% ipython --no-banner

In [1]: import numpy as np

In [2]: from numpy import linalg as LA

In [3]: np.set_printoptions(suppress=True, linewidth=200)

In [4]: rd = lambda a: np.round(a, 3) + 0

In [5]: arr = np.load("mat.npy")

In [6]: print(arr)
[[ 3 -3  3 -1  3  2  0  0  2  2  2  0  2 -2]
 [-3  3 -3  3 -1  3  2  0  0  2  2  2  0  2]
 [ 3 -3  3 -3  3 -1  3  2  0  0  2  2  2  0]
 [-1  3 -3  3 -3  3 -1  3  2  0  0  2  2  2]
 [ 3 -1  3 -3  3 -3  3 -1  3  2  0  0  2  2]
 [ 2  3 -1  3 -3  3 -3  3 -1  3  2  0  0  2]
 [ 0  2  3 -1  3 -3  3 -3  3 -1  3  2  0  0]
 [ 0  0  2  3 -1  3 -3  3 -3  3 -1  3  2  0]
 [ 2  0  0  2  3 -1  3 -3  3 -3  3 -1  3  2]
 [ 2  2  0  0  2  3 -1  3 -3  3 -3  3 -1  3]
 [ 2  2  2  0  0  2  3 -1  3 -3  3 -3  3 -1]
 [ 0  2  2  2  0  0  2  3 -1  3 -3  3 -3  3]
 [ 2  0  2  2  2  0  0  2  3 -1  3 -3  3 -3]
 [-2  2  0  2  2  2  0  0  2  3 -1  3 -3  3]]

In [7]: rng = np.random.default_rng(571378)

In [8]: M2 = arr + rng.integers(-2, 3, (14, 13)) @ rng.integers(-2, 3, (13, 14))

In [9]: print(M2)
[[ 11  -6  -1   3  -1   4   4 -16  13   2  -3 -10  -8  -4]
 [ -1  -2 -15  -5 -14 -13  10  10   0 -11   1 -10   3   1]
 [ -2 -11 -13 -15 -15  -1   3   2   4   0   3 -10   4  -8]
 [ -3   1  -2   0   5  -4  10  20  -8 -10  11   3  -6  12]
 [  9   5  14  13   3  -7  12  -2   5  -5 -11   5 -11   5]
 [  2   5 -10  -1  -4  22  -5   6  -3   8   8  -4   0   1]
 [ 11  10  11  -9  10  -8   3   6  -3   4   6   2 -13   7]
 [ 12  15 -12   6   6   5   7  13 -15  -2 -10 -11   4   5]
 [  7   5   9  -4  12  -5   2   8   4   0   3   4  -8  10]
 [  3   5 -15   2  -9  10  -4  -7 -12  -3   2  -6  -8  -8]
 [ -4  -6  23   4   6   7  -8 -11  13   9   7  16   6   1]
 [  4   4   6  11  17  10  13  11   1   7 -15   4  -3   9]
 [  6   0   5   0 -15 -12  -5   6  -1  -4   2   1   2 -10]
 [  4  -6  -3   7  -4   5  -4  -9  -2   3  -6   2 -13  -9]]

In [10]: print(LA.matrix_rank(M2 - arr, tol=1e-8))
13

In [11]: evals, evecs = LA.eigh(arr)

In [12]: x0 = np.array([-1, -2, -2, 1, -1, -1, 0, 0, -1, 2, -1, 2, 1, 0])

In [13]: print(x0 @ arr @ x0)
57

In [14]: print(rd(x0 @ arr @ x0 / (x0 @ x0)), rd(evals[0]), rd(evals[-1]))
2.478 -5.939 19.447

In [15]: E = np.loadtxt("sample2.csv", delimiter=",")

In [16]: print(rd(E))
[[0.001 0.013 0.015 0.003 0.01  0.013 0.013 0.003 0.006]
 [0.013 0.195 0.221 0.039 0.143 0.195 0.195 0.039 0.091]
 [0.015 0.221 0.251 0.044 0.162 0.221 0.221 0.044 0.103]
 [0.003 0.039 0.044 0.008 0.029 0.039 0.039 0.008 0.018]
 [0.01  0.143 0.162 0.029 0.105 0.143 0.143 0.029 0.067]
 [0.013 0.195 0.221 0.039 0.143 0.195 0.195 0.039 0.091]
 [0.013 0.195 0.221 0.039 0.143 0.195 0.195 0.039 0.091]
 [0.003 0.039 0.044 0.008 0.029 0.039 0.039 0.008 0.018]
 [0.006 0.091 0.103 0.018 0.067 0.091 0.091 0.018 0.042]]

In [17]: rk = LA.matrix_rank(E)

In [18]: print(rk)
1

In [19]: N = LA.svd(E)[2][rk:].T

In [20]: print([int(LA.matrix_rank(E[:i])) for i in range(1, len(E) + 1)])
[1, 1, 1, 1, 1, 1, 1, 1, 1]

In [21]: print([int(LA.matrix_rank(np.delete(E, i, axis=0))) for i in range(9)])
[1, 1, 1, 1, 1, 1, 1, 1, 1]

In [22]: print(N.shape)
(9, 8)

In [23]: print(np.allclose(E @ N, 0))
True

In [24]: print([int(LA.matrix_rank(E[:, :j + 1])) for j in range(9)])
[1, 1, 1, 1, 1, 1, 1, 1, 1]

In [25]: print(LA.matrix_rank(E.T @ E), LA.matrix_rank(E @ E.T))
1 1
